In [1]: import numpy as np

In [2]: import numpy.linalg as la

In [3]: np.set_printoptions(precision=2, suppress=True, linewidth=200)

In [4]: rng = np.random.default_rng(44901)

In [5]: F = np.array([[1, 2, -2, -1, -3],
   ...:     [-2, -3, -1, -1, -3],
   ...:     [-2, 2, -3, -2, 3],
   ...:     [-3, -1, 2, 0, 1],
   ...:     [3, -1, 0, -2, 3],
   ...:     [-3, 2, -1, 2, 2],
   ...:     [-2, 3, 2, 2, 0],
   ...:     [1, 2, 2, -3, 2],
   ...:     [2, -1, -3, -2, 0]]) * (rng.random((9, 5)) < 0.3)

In [6]: print(F)
[[ 1  0  0  0 -3]
 [ 0  0  0  0 -3]
 [ 0  0  0 -2  0]
 [ 0 -1  0  0  1]
 [ 0 -1  0  0  0]
 [ 0  0  0  2  0]
 [ 0  0  0  2  0]
 [ 0  0  2 -3  0]
 [ 2 -1  0 -2  0]]

In [7]: W1 = np.array([[2, 4], [3, 8], [7, 2], [5, 7], [8, 2]])

In [8]: c = np.array([5, 5])

In [9]: H = np.maximum(F @ W1 + c, 0)

In [10]: print((H > 0).astype(int))
[[0 1]
 [0 0]
 [0 0]
 [1 0]
 [1 0]
 [1 1]
 [1 1]
 [1 0]
 [0 0]]

In [11]: print(la.matrix_rank(H))
2

In [12]: print((H > 0).mean(axis=0))
[0.56 0.33]

In [13]: cent = np.array([[2, -3, -2], [-3, 1, -2]])

In [14]: print((H @ cent).round(6).argmax(axis=1))
[1 0 0 0 0 1 1 0 0]

In [15]: labels = rng.integers(0, 2, 10)

In [16]: feats = np.array([[1, 0, 1, 1, 0, 3, 1, 0, 2, 3],
    ...:     [1, 1, 0, 1, 3, 0, 3, 3, 3, 3],
    ...:     [2, 0, 0, 3, 3, 2, 3, 3, 0, 3],
    ...:     [1, 3, 1, 1, 3, 3, 0, 0, 3, 1],
    ...:     [1, 0, 1, 0, 3, 2, 2, 0, 3, 0],
    ...:     [1, 3, 1, 0, 1, 2, 2, 2, 2, 2],
    ...:     [0, 0, 2, 1, 1, 1, 2, 1, 1, 3],
    ...:     [1, 3, 2, 3, 0, 0, 0, 3, 1, 1],
    ...:     [3, 1, 2, 1, 1, 0, 0, 2, 0, 1],
    ...:     [2, 1, 1, 0, 1, 3, 3, 1, 0, 2]]) * (labels[:, None] == labels)

In [17]: print(feats)
[[1 0 1 1 0 0 1 0 0 3]
 [0 1 0 0 3 0 0 0 3 0]
 [2 0 0 3 0 0 3 3 0 3]
 [1 0 1 1 0 0 0 0 0 1]
 [0 0 0 0 3 2 0 0 3 0]
 [0 3 0 0 1 2 0 0 2 0]
 [0 0 2 1 0 0 2 1 0 3]
 [1 0 2 3 0 0 0 3 0 1]
 [0 1 0 0 1 0 0 0 0 0]
 [2 0 1 0 0 0 3 1 0 2]]

In [18]: labels = rng.permutation(10)

In [19]: print(labels)
[5 7 2 9 3 1 6 0 4 8]

In [20]: other = feats[labels][:, labels]

In [21]: print(np.round(la.det(other), 2), round(la.det(feats[labels]), 2))
-1768.0 -1768.0

In [22]: print(np.trace(other))
15

In [23]: print(np.diag(other))
[2 3 0 2 1 1 2 1 3 0]

In [24]: print(np.allclose(other, feats))
False

In [25]: print(np.sort(np.abs(la.eigvals(other))))
[0.32 1.12 1.57 1.98 1.98 2.38 2.38 2.68 5.93 8.81]

In [26]: print(feats @ feats)
[[10  0  7  6  0  0 15  7  0 16]
 [ 0  4  0  0 15  6  0  0 12  0]
 [14  0 20 17  0  0 17 15  0 27]
 [ 6  0  3  5  0  0  7  4  0  9]
 [ 0  9  0  0 14 10  0  0 13  0]
 [ 0 11  0  0 16  6  0  0 16  0]
 [12  0 10 12  0  0 19 14  0 20]
 [13  0 11 19  0  0 10 16  0 17]
 [ 0  1  0  0  6  2  0  0  6  0]
 [ 9  0 12 11  0  0 17 11  0 23]]

In [27]: print(np.flatnonzero(la.matrix_power((feats != 0) + (feats.T != 0) + np.eye(10), 10)[1]))
[1 4 5 8]

In [28]: print((feats != 0).astype(int))
[[1 0 1 1 0 0 1 0 0 1]
 [0 1 0 0 1 0 0 0 1 0]
 [1 0 0 1 0 0 1 1 0 1]
 [1 0 1 1 0 0 0 0 0 1]
 [0 0 0 0 1 1 0 0 1 0]
 [0 1 0 0 1 1 0 0 1 0]
 [0 0 1 1 0 0 1 1 0 1]
 [1 0 1 1 0 0 0 1 0 1]
 [0 1 0 0 1 0 0 0 0 0]
 [1 0 1 0 0 0 1 1 0 1]]

In [29]: left, sig, Vt = la.svd(feats, full_matrices=False)

In [30]: print(sig / sig[0])
[1.   0.73 0.39 0.29 0.28 0.18 0.17 0.16 0.08 0.03]

In [31]: print(left.shape, sig.shape, Vt.shape)
(10, 10) (10,) (10, 10)

In [32]: print(sig)
[9.6  7.04 3.78 2.82 2.71 1.69 1.65 1.51 0.77 0.28]

In [33]: print((sig > 1e-8).sum())
10

In [34]: W0 = np.load("block7.npy")

In [35]: print(W0)
[[2 2 6 2 2 2 4 0 0 6 4]
 [1 1 3 1 1 1 2 0 0 3 2]
 [1 1 3 1 1 1 2 0 0 3 2]
 [0 0 0 0 0 0 0 0 0 0 0]
 [3 3 9 3 3 3 6 0 0 9 6]
 [1 1 3 1 1 1 2 0 0 3 2]
 [1 1 3 1 1 1 2 0 0 3 2]]

In [36]: print(np.unique(W0.round(6), axis=0).shape)
(4, 11)

In [37]: print(np.round(np.trace(la.pinv(W0) @ W0), 2))
1.0

In [38]: print(la.lstsq(W0[:-1].T, W0[-1])[2])
1

In [39]: print(round(float(la.norm(W0, 2) / la.norm(W0)), 2))
1.0

In [40]: print(np.argsort(-la.norm(W0, axis=0).round(6), kind="stable")[:3])
[2 9 6]

In [41]: print([round(float(x), 2) for x in la.svd(W0, compute_uv=False)[:3]])
[22.96, 0.0, 0.0]

In [42]: print(la.cond(W0) > 100)
True

In [43]: print(np.diff(W0, axis=0))
[[-1 -1 -3 -1 -1 -1 -2  0  0 -3 -2]
 [ 0  0  0  0  0  0  0  0  0  0  0]
 [-1 -1 -3 -1 -1 -1 -2  0  0 -3 -2]
 [ 3  3  9  3  3  3  6  0  0  9  6]
 [-2 -2 -6 -2 -2 -2 -4  0  0 -6 -4]
 [ 0  0  0  0  0  0  0  0  0  0  0]]

In [44]: print(W0.sum(axis=0))
[ 9  9 27  9  9  9 18  0  0 27 18]

In [45]: np.zeros(7, 11)
Traceback (most recent call last):
  Cell In[45], line 1
    np.zeros(7, 11)
TypeError: Cannot interpret '11' as a data type


In [46]: print(np.count_nonzero(W0))
54

In [47]: print(W0 - W0[0])
[[ 0  0  0  0  0  0  0  0  0  0  0]
 [-1 -1 -3 -1 -1 -1 -2  0  0 -3 -2]
 [-1 -1 -3 -1 -1 -1 -2  0  0 -3 -2]
 [-2 -2 -6 -2 -2 -2 -4  0  0 -6 -4]
 [ 1  1  3  1  1  1  2  0  0  3  2]
 [-1 -1 -3 -1 -1 -1 -2  0  0 -3 -2]
 [-1 -1 -3 -1 -1 -1 -2  0  0 -3 -2]]

In [48]: left, sig, Vt = la.svd(W0)

In [49]: evecs = Vt[:(sig > 1e-8).sum()]

In [50]: vec = W0[1] + -2 * W0[6] + rng.integers(2) * np.eye(11)[8]

In [51]: print(vec)
[-1. -1. -3. -1. -1. -1. -2.  0.  0. -3. -2.]

In [52]: print(evecs.T @ evecs)
[[0.03 0.03 0.1  0.03 0.03 0.03 0.06 0.   0.   0.1  0.06]
 [0.03 0.03 0.1  0.03 0.03 0.03 0.06 0.   0.   0.1  0.06]
 [0.1  0.1  0.29 0.1  0.1  0.1  0.19 0.   0.   0.29 0.19]
 [0.03 0.03 0.1  0.03 0.03 0.03 0.06 0.   0.   0.1  0.06]
 [0.03 0.03 0.1  0.03 0.03 0.03 0.06 0.   0.   0.1  0.06]
 [0.03 0.03 0.1  0.03 0.03 0.03 0.06 0.   0.   0.1  0.06]
 [0.06 0.06 0.19 0.06 0.06 0.06 0.13 0.   0.   0.19 0.13]
 [0.   0.   0.   0.   0.   0.   0.   0.   0.   0.   0.  ]
 [0.   0.   0.   0.   0.   0.   0.   0.   0.   0.   0.  ]
 [0.1  0.1  0.29 0.1  0.1  0.1  0.19 0.   0.   0.29 0.19]
 [0.06 0.06 0.19 0.06 0.06 0.06 0.13 0.   0.   0.19 0.13]]

In [53]: W1 = np.array([[3, 1, 0, 0, 1],
    ...:     [3, 0, 3, 1, 1],
    ...:     [1, 3, 2, 0, 1],
    ...:     [1, 0, 0, 1, 1],
    ...:     [3, 0, 1, 2, 0],
    ...:     [2, 2, 0, 1, 0],
    ...:     [2, 1, 2, 2, 0],
    ...:     [1, 3, 0, 0, 0],
    ...:     [0, 1, 0, 2, 1],
    ...:     [0, 0, 2, 2, 3],
    ...:     [1, 3, 3, 1, 0]])

In [54]: c = np.array([5, 5, 6, 5, 4])

In [55]: H = np.maximum(W0 @ W1 + c, 0)

In [56]: print((H > 0).astype(int))
[[1 1 1 1 1]
 [1 1 1 1 1]
 [1 1 1 1 1]
 [1 1 1 1 1]
 [1 1 1 1 1]
 [1 1 1 1 1]
 [1 1 1 1 1]]

In [57]: print(H)
[[47 45 58 39 34]
 [26 25 32 22 19]
 [26 25 32 22 19]
 [ 5  5  6  5  4]
 [68 65 84 56 49]
 [26 25 32 22 19]
 [26 25 32 22 19]]

In [58]: cent = np.array([[2, -2, -1], [-3, 2, -1], [-2, 1, 2], [-1, 1, 3], [2, -1, -1]])

In [59]: print(H @ cent)
[[-128   59  107]
 [ -71   33   60]
 [ -71   33   60]
 [ -14    7   13]
 [-185   85  154]
 [ -71   33   60]
 [ -71   33   60]]

In [60]: print((H @ cent).round(6).argmax(axis=1))
[2 2 2 2 2 2 2]

In [61]: M = np.array([[1, -4, 16, -64],
    ...:     [1, -3, 9, -27],
    ...:     [1, -2, 4, -8],
    ...:     [1, -1, 1, -1],
    ...:     [1, 0, 0, 0],
    ...:     [1, 1, 1, 1],
    ...:     [1, 2, 4, 8],
    ...:     [1, 3, 9, 27],
    ...:     [1, 4, 16, 64],
    ...:     [1, 5, 25, 125],
    ...:     [1, 6, 36, 216],
    ...:     [1, 7, 49, 343]])

In [62]: W1 = np.array([[-4, -2, -2, -4, -5, -1],
    ...:     [-4, 3, -1, -1, -1, 4],
    ...:     [0, -3, -2, 4, -5, -4],
    ...:     [1, -2, 3, 3, 0, -5]])

In [63]: c = np.array([-3, 3, 2, -3, -2, 3])

In [64]: H = np.maximum(M @ W1 + c, 0)

In [65]: print(la.matrix_rank(H))
5

In [66]: cent = np.array([[0, -2, 1],
    ...:     [-1, 3, -3],
    ...:     [1, -3, 1],
    ...:     [-1, 3, -1],
    ...:     [3, -2, 1],
    ...:     [-1, -3, 2]])

In [67]: print((H @ cent).round(6).argmax(axis=1))
[2 2 2 0 2 0 1 1 1 1 1 1]

In [68]: print([round(float(x), 2) for x in la.svd(M, compute_uv=False)[:3]])
[440.36, 31.15, 5.86]

In [69]: other = np.array([[1, 0], [2, 0], [2, 3], [3, 0]])

In [70]: print(la.matrix_rank(M @ other))
2

In [71]: print(np.einsum("ij,ij->i", M, M))
[  4369    820     85      4      1      4     85    820   4369  16276  47989 120100]

In [72]: print(np.einsum("ik,kj->ij", M, other))
[[-167   48]
 [ -68   27]
 [ -19   12]
 [  -2    3]
 [   1    0]
 [   8    3]
 [  37   12]
 [ 106   27]
 [ 233   48]
 [ 436   75]
 [ 733  108]
 [1142  147]]

In [73]: print(other.T @ M.T)
[[-167  -68  -19   -2    1    8   37  106  233  436  733 1142]
 [  48   27   12    3    0    3   12   27   48   75  108  147]]

In [74]: print(np.einsum("ij->j", M))
[ 12  18 170 684]

In [75]: left, sig, Vt = la.svd(M)

In [76]: print(np.argmax(sig[:-1] / (sig[1:] + 1e-6)) + 1)
1

In [77]: other = left[:, :1] @ np.diag(sig[:1]) @ Vt[:1]

In [78]: print(round(np.abs(M - other).max(), 2))
24.87

In [79]: print(la.matrix_rank(other))
1

In [80]: other = np.c_[M[:, :3] @ np.array([[-2, 0, -1], [-2, 1, 2], [-2, -2, 2]]), np.array([0, -1, 2, -2, 0, -2, 0, 0, -3, -1, -1, 0])]

In [81]: print(other)
[[ -26  -36   23    0]
 [ -14  -21   11   -1]
 [  -6  -10    3    2]
 [  -2   -3   -1   -2]
 [  -2    0   -1    0]
 [  -6   -1    3   -2]
 [ -14   -6   11    0]
 [ -26  -15   23    0]
 [ -42  -28   39   -3]
 [ -62  -45   59   -1]
 [ -86  -66   83   -1]
 [-114  -91  111    0]]

In [82]: print(np.round(la.lstsq(M, other[:, 0])[0], 2) + 0)
[-2. -2. -2.  0.]

In [83]: print(np.round(la.norm(other - M @ la.lstsq(M, other)[0], axis=0), 2) + 0)
[0.   0.   0.   3.96]

In [84]: print(la.norm(la.qr(M)[0].T @ other, axis=0) ** 2 / ((other ** 2).sum(axis=0) + 1e-12))
[1.   1.   1.   0.35]

In [85]: print(la.matrix_rank(other))
4

In [86]: arr = np.load("mat.npy")

In [87]: print(arr)
[[8 0 8 1 9 9 2 0 9]
 [9 0 9 6 8 4 7 3 0]
 [6 6 5 5 6 4 5 7 1]
 [3 1 0 6 4 8 6 9 9]
 [2 2 8 6 3 7 8 4 4]
 [7 9 9 1 7 6 9 8 0]
 [5 6 5 1 4 3 4 5 1]
 [5 8 4 9 9 7 7 5 4]
 [3 5 5 7 0 1 1 5 2]]

In [88]: def softmax(z):
    ...:     e = np.exp(z - z.max(axis=-1, keepdims=True))
    ...:     return e / e.sum(axis=-1, keepdims=True)
    ...: 

In [89]: print(softmax(arr).sum(axis=1))
[1. 1. 1. 1. 1. 1. 1. 1. 1.]

In [90]: print(np.round(softmax(10 * arr[1]), 2) + 0)
[0.5 0.  0.5 0.  0.  0.  0.  0.  0. ]

In [91]: print(np.round(softmax(arr[1] + 4), 2) + 0)
[0.39 0.   0.39 0.02 0.14 0.   0.05 0.   0.  ]

In [92]: print(np.round(softmax(arr[1]), 2) + 0)
[0.39 0.   0.39 0.02 0.14 0.   0.05 0.   0.  ]

In [93]: scores = arr @ arr.T / np.sqrt(9)

In [94]: print(np.round(softmax(scores + np.triu(np.full(scores.shape, -np.inf), 1)), 2) + 0)
[[1.   0.   0.   0.   0.   0.   0.   0.   0.  ]
 [0.   1.   0.   0.   0.   0.   0.   0.   0.  ]
 [0.   0.5  0.5  0.   0.   0.   0.   0.   0.  ]
 [0.   0.   0.   1.   0.   0.   0.   0.   0.  ]
 [0.   0.   0.   0.   1.   0.   0.   0.   0.  ]
 [0.   0.   0.   0.   0.   1.   0.   0.   0.  ]
 [0.   0.   0.   0.   0.   1.   0.   0.   0.  ]
 [0.   0.   0.   0.   0.   0.   0.   1.   0.  ]
 [0.   0.   0.   0.   0.   0.02 0.   0.98 0.  ]]

In [95]: print(np.round(softmax(scores)[1] @ arr, 2) + 0)
[9.   0.02 9.   5.99 8.   4.   7.   3.01 0.  ]

In [96]: print(softmax(scores).round(6).argmax(axis=1))
[0 1 5 3 7 5 5 7 7]

In [97]: theta = np.radians(72)

In [98]: R = np.eye(9)

In [99]: R[1, 1] = R[5, 5] = np.cos(theta)

In [100]: R[1, 5], R[5, 1] = -np.sin(theta), np.sin(theta)

In [101]: print(R)
[[ 1.    0.    0.    0.    0.    0.    0.    0.    0.  ]
 [ 0.    0.31  0.    0.    0.   -0.95  0.    0.    0.  ]
 [ 0.    0.    1.    0.    0.    0.    0.    0.    0.  ]
 [ 0.    0.    0.    1.    0.    0.    0.    0.    0.  ]
 [ 0.    0.    0.    0.    1.    0.    0.    0.    0.  ]
 [ 0.    0.95  0.    0.    0.    0.31  0.    0.    0.  ]
 [ 0.    0.    0.    0.    0.    0.    1.    0.    0.  ]
 [ 0.    0.    0.    0.    0.    0.    0.    1.    0.  ]
 [ 0.    0.    0.    0.    0.    0.    0.    0.    1.  ]]

In [102]: other = arr @ R.T

In [103]: print(np.abs(other - arr).max(axis=0))
[ 0.   12.19  0.    0.    0.    6.22  0.    0.    0.  ]

In [104]: print(round(float(la.det(R)), 2), round(np.trace(R), 2))
1.0 7.62

In [105]: print(np.round(R.T @ R, 2) + 0)
[[1. 0. 0. 0. 0. 0. 0. 0. 0.]
 [0. 1. 0. 0. 0. 0. 0. 0. 0.]
 [0. 0. 1. 0. 0. 0. 0. 0. 0.]
 [0. 0. 0. 1. 0. 0. 0. 0. 0.]
 [0. 0. 0. 0. 1. 0. 0. 0. 0.]
 [0. 0. 0. 0. 0. 1. 0. 0. 0.]
 [0. 0. 0. 0. 0. 0. 1. 0. 0.]
 [0. 0. 0. 0. 0. 0. 0. 1. 0.]
 [0. 0. 0. 0. 0. 0. 0. 0. 1.]]

In [106]: print(la.pinv(R))
[[ 1.    0.    0.    0.    0.    0.    0.    0.    0.  ]
 [ 0.    0.31  0.    0.    0.    0.95  0.    0.    0.  ]
 [ 0.    0.    1.    0.    0.    0.    0.    0.    0.  ]
 [ 0.    0.    0.    1.    0.    0.    0.    0.    0.  ]
 [ 0.    0.    0.    0.    1.    0.    0.    0.    0.  ]
 [ 0.   -0.95  0.    0.    0.    0.31  0.    0.    0.  ]
 [ 0.    0.    0.    0.    0.    0.    1.    0.    0.  ]
 [ 0.    0.    0.    0.    0.    0.    0.    1.    0.  ]
 [ 0.    0.    0.    0.    0.    0.    0.    0.    1.  ]]

In [107]: left, sig, Vt = la.svd(arr)

In [108]: print(np.argmax(sig[:-1] / (sig[1:] + 1e-6)) + 1)
8

In [109]: print(sig)
[46.33 13.93 12.72  8.38  6.94  6.17  5.34  0.75  0.03]

In [110]: other = left[:, :8] @ np.diag(sig[:8]) @ Vt[:8]

In [111]: print(round(float(la.norm(arr - other) / la.norm(arr)), 2))
0.0

In [112]: print(other.round(2) + 0)
[[8.   0.   8.   1.   9.   9.   2.   0.   9.  ]
 [9.   0.   9.   6.   8.   4.   7.   3.   0.  ]
 [6.01 6.   5.   5.   5.99 4.01 5.   7.   1.  ]
 [3.   1.   0.   6.   4.   8.   6.   9.   9.  ]
 [2.   2.   8.   6.   3.   7.01 8.   4.   4.  ]
 [6.99 9.   9.   1.   7.01 5.99 9.   8.   0.01]
 [5.01 6.   4.99 1.   3.99 3.01 4.   5.   0.99]
 [5.   8.   4.   9.   9.   7.   7.   5.   4.  ]
 [3.   5.   5.   7.   0.   0.99 1.   5.   2.  ]]

In [113]: print(round(float(la.norm(arr - other, 2)), 2), np.round(sig[8], 2))
0.03 0.03

In [114]: print(la.matrix_rank(other))
8

In [115]: print(la.matrix_rank(arr, rtol=0.05))
7
